$ python -q
>>> import numpy as np
>>> import numpy.linalg as la
>>> np.set_printoptions(suppress=True, linewidth=200)
>>> def rd(a):
...     return np.round(a, 1) + 0
... 
>>> W0 = np.load("w.npy")
>>> W0
array([[ 0,  3,  2],
       [-3,  0,  0],
       [-2,  0,  0]])
>>> # null space of dimension 1
>>> cov = W0.T @ W0
>>> cov
array([[13,  0,  0],
       [ 0,  9,  6],
       [ 0,  6,  4]])
>>> np.trace(cov), (W0 ** 2).sum()
(np.int64(26), np.int64(26))
>>> rd(la.svd(W0, compute_uv=False) ** 2)
array([13., 13.,  0.])
>>> (W0 @ W0.T).shape
(3, 3)
>>> np.allclose(cov, cov.T)
True
>>> rd(la.eigvalsh(cov)[::-1])
array([13., 13.,  0.])
>>> la.matrix_rank(cov)
np.int64(2)
>>> np.diag(cov)
array([13,  9,  4])
>>> E = np.load("sample18.npy")
>>> rd(E)
array([[-0.3, -0.7, -0.4],
       [-0.5, -0.4,  0.8],
       [ 0.8, -0.3,  0.4],
       [ 0.2, -0.6, -0.3]])
>>> # keeps lengths
>>> rd(E[:, 0] @ E[:, 1])
np.float64(0.0)
>>> rd(la.pinv(E))
array([[-0.3, -0.5,  0.8,  0.2],
       [-0.7, -0.4, -0.3, -0.6],
       [-0.4,  0.8,  0.4, -0.3]])
>>> rd(E.T @ E)
array([[1., 0., 0.],
       [0., 1., 0.],
       [0., 0., 1.]])
>>> rd(E @ E.T)
array([[ 0.7,  0.1, -0.2,  0.4],
       [ 0.1,  1. ,  0. , -0.1],
       [-0.2,  0. ,  0.9,  0.2],
       [ 0.4, -0.1,  0.2,  0.4]])
>>> rng = np.random.default_rng(16827)
>>> other = E + rng.integers(-2, 3, (4, 1)) @ rng.integers(-2, 3, (1, 3))
>>> rd(other)
array([[-2.3,  0.3, -2.4],
       [-4.5,  1.6, -3.2],
       [ 0.8, -0.3,  0.4],
       [-1.8,  0.4, -2.3]])
>>> rd(la.svd(other - E, compute_uv=False))
array([7.3, 0. , 0. ])
>>> other - E
array([[-2.,  1., -2.],
       [-4.,  2., -4.],
       [ 0.,  0.,  0.],
       [-2.,  1., -2.]])
>>> data = np.array([[-1, -2, 0, -1, 2],
...     [-1, -1, 0, 2, -2],
...     [2, -2, 2, 0, -2],
...     [0, 1, -1, -2, 1]])
>>> data[0] = data[2]
>>> data
array([[ 2, -2,  2,  0, -2],
       [-1, -1,  0,  2, -2],
       [ 2, -2,  2,  0, -2],
       [ 0,  1, -1, -2,  1]])
>>> rank = la.matrix_rank(data)
>>> rank
np.int64(3)
>>> ns = la.svd(data)[2][rank:].T
>>> [int(la.matrix_rank(np.delete(data, i, axis=0))) for i in range(4)]
[3, 2, 3, 2]
>>> ns.shape
(5, 2)
>>> np.allclose(data @ ns, 0)
True
>>> [int(la.matrix_rank(data[:i])) for i in range(1, len(data) + 1)]
[1, 2, 2, 3]
>>> [int(la.matrix_rank(data[:, :j + 1])) for j in range(5)]
[1, 2, 3, 3, 3]
>>> rd(ns @ ns.T)
array([[ 0.5,  0.2, -0.4,  0.2, -0.1],
       [ 0.2,  0.7,  0.2,  0.1, -0.4],
       [-0.4,  0.2,  0.5, -0.2, -0.1],
       [ 0.2,  0.1, -0.2,  0.1,  0. ],
       [-0.1, -0.4, -0.1,  0. ,  0.2]])
